$ ipython --no-banner

In [1]: import numpy as np

In [2]: import numpy.linalg as la

In [3]: np.set_printoptions(precision=1, suppress=True, linewidth=160, sign=" ")

In [4]: rd = lambda a: np.round(a, 1) + 0

In [5]: arr = np.load("sample19.npy")

In [6]: arr
Out[6]: 
array([[ 13,  -7,   0, -15, -13],
       [ -7,  28,  -9,  15,  16],
       [  0,  -9,  15,   6,  -3],
       [-15,  15,   6,  27,  15],
       [-13,  16,  -3,  15,  22]])

In [7]: evals, evecs = la.eigh(arr)

In [8]: rd(evecs.T @ arr @ evecs)
Out[8]: 
array([[  0. ,   0. ,   0. ,   0. ,   0. ],
       [  0. ,   5. ,   0. ,   0. ,   0. ],
       [  0. ,   0. ,  10. ,   0. ,   0. ],
       [  0. ,   0. ,   0. ,  25.5,   0. ],
       [  0. ,   0. ,   0. ,   0. ,  64.6]])

In [9]: rd(la.eigvalsh(arr @ arr))
Out[9]: array([    0. ,    24.6,   100.2,   649.2,  4167. ])

In [10]: rd(evals.sum()), np.trace(arr)
Out[10]: (np.float64(105.0), np.int64(105))

In [11]: rd(np.abs(evecs[:, -1]))
Out[11]: array([ 0.4,  0.5,  0.1,  0.6,  0.5])

In [12]: (evals > 1e-8).sum(), (evals < -1e-8).sum()
Out[12]: (np.int64(4), np.int64(0))

In [13]: rk = la.matrix_rank(arr)

In [14]: rk
Out[14]: np.int64(4)

In [15]: N = la.svd(arr)[2][rk:].T

In [16]: N.shape
Out[16]: (5, 1)

In [17]: la.matrix_rank(arr.T @ arr), la.matrix_rank(arr @ arr.T)
Out[17]: (np.int64(4), np.int64(4))

In [18]: rd(N[:, 0] / N[np.abs(N[:, 0]).round(6).argmax(), 0])
Out[18]: array([ 1. , -0.6, -0.6,  0.8,  0.4])

In [19]: rd(N @ N.T)
Out[19]: 
array([[ 0.4, -0.2, -0.2,  0.3,  0.2],
       [-0.2,  0.1,  0.1, -0.2, -0.1],
       [-0.2,  0.1,  0.1, -0.2, -0.1],
       [ 0.3, -0.2, -0.2,  0.3,  0.1],
       [ 0.2, -0.1, -0.1,  0.1,  0.1]])

In [20]: np.allclose(arr @ N, 0)
Out[20]: True

In [21]: f = np.array([1, 0])

In [22]: np.polyval(f, arr[3])
Out[22]: array([-15,  15,   6,  27,  15])

In [23]: np.cross(arr[3, :3], arr[1, :3])
Out[23]: array([-303, -177, -315])

In [24]: np.array([np.convolve(row, f, "same") for row in arr])
Out[24]: 
array([[ 13,  -7,   0, -15, -13],
       [ -7,  28,  -9,  15,  16],
       [  0,  -9,  15,   6,  -3],
       [-15,  15,   6,  27,  15],
       [-13,  16,  -3,  15,  22]])

In [25]: la.lstsq(arr[:-1].T, arr[-1])[2]
Out[25]: np.int32(4)

In [26]: np.allclose(arr[:-1].T @ la.lstsq(arr[:-1].T, arr[-1])[0], arr[-1])
Out[26]: True

In [27]: rd(arr @ la.pinv(arr) @ arr)
Out[27]: 
array([[ 13.,  -7.,   0., -15., -13.],
       [ -7.,  28.,  -9.,  15.,  16.],
       [  0.,  -9.,  15.,   6.,  -3.],
       [-15.,  15.,   6.,  27.,  15.],
       [-13.,  16.,  -3.,  15.,  22.]])

In [28]: np.abs(np.diag(la.qr(arr)[1])) > 1e-9
Out[28]: array([ True,  True,  True,  True, False])

In [29]: np.unique(arr.round(6), axis=0).shape
Out[29]: (5, 5)

In [30]: feats = np.loadtxt("arr.csv", delimiter=",")

In [31]: feats
Out[31]: 
array([[ 0.,  1., -3.,  0.,  0., -1., -3., -2., -2.],
       [-2.,  2.,  2., -1., -1.,  2., -1.,  1., -2.],
       [-3.,  3.,  1., -2.,  3.,  2., -3., -3.,  3.],
       [ 0.,  1., -3.,  2.,  0.,  1.,  1., -3.,  3.],
       [ 0., -2., -3., -2., -2.,  2.,  1., -2., -2.],
       [-1.,  3., -3., -2., -3., -1.,  3.,  2.,  2.],
       [ 3., -2., -1.,  0., -1., -1., -3.,  3.,  3.],
       [-3.,  0.,  2., -1., -1.,  3.,  1.,  3., -1.],
       [ 0., -1.,  2., -1., -1.,  1.,  0., -1., -2.],
       [ 6., -5., -9.,  3.,  3., -7.,  0., -5.,  4.]])

In [32]: np.argsort(-la.norm(arr, axis=0).round(6), kind="stable")[:3]
Out[32]: array([ 3,  1,  4])

In [33]: rd(la.norm(arr, 2) / la.norm(arr))
Out[33]: np.float64(0.9)

In [34]: [round(float(x), 1) for x in la.svd(arr, compute_uv=False)[:3]]
Out[34]: [64.6, 25.5, 10.0]
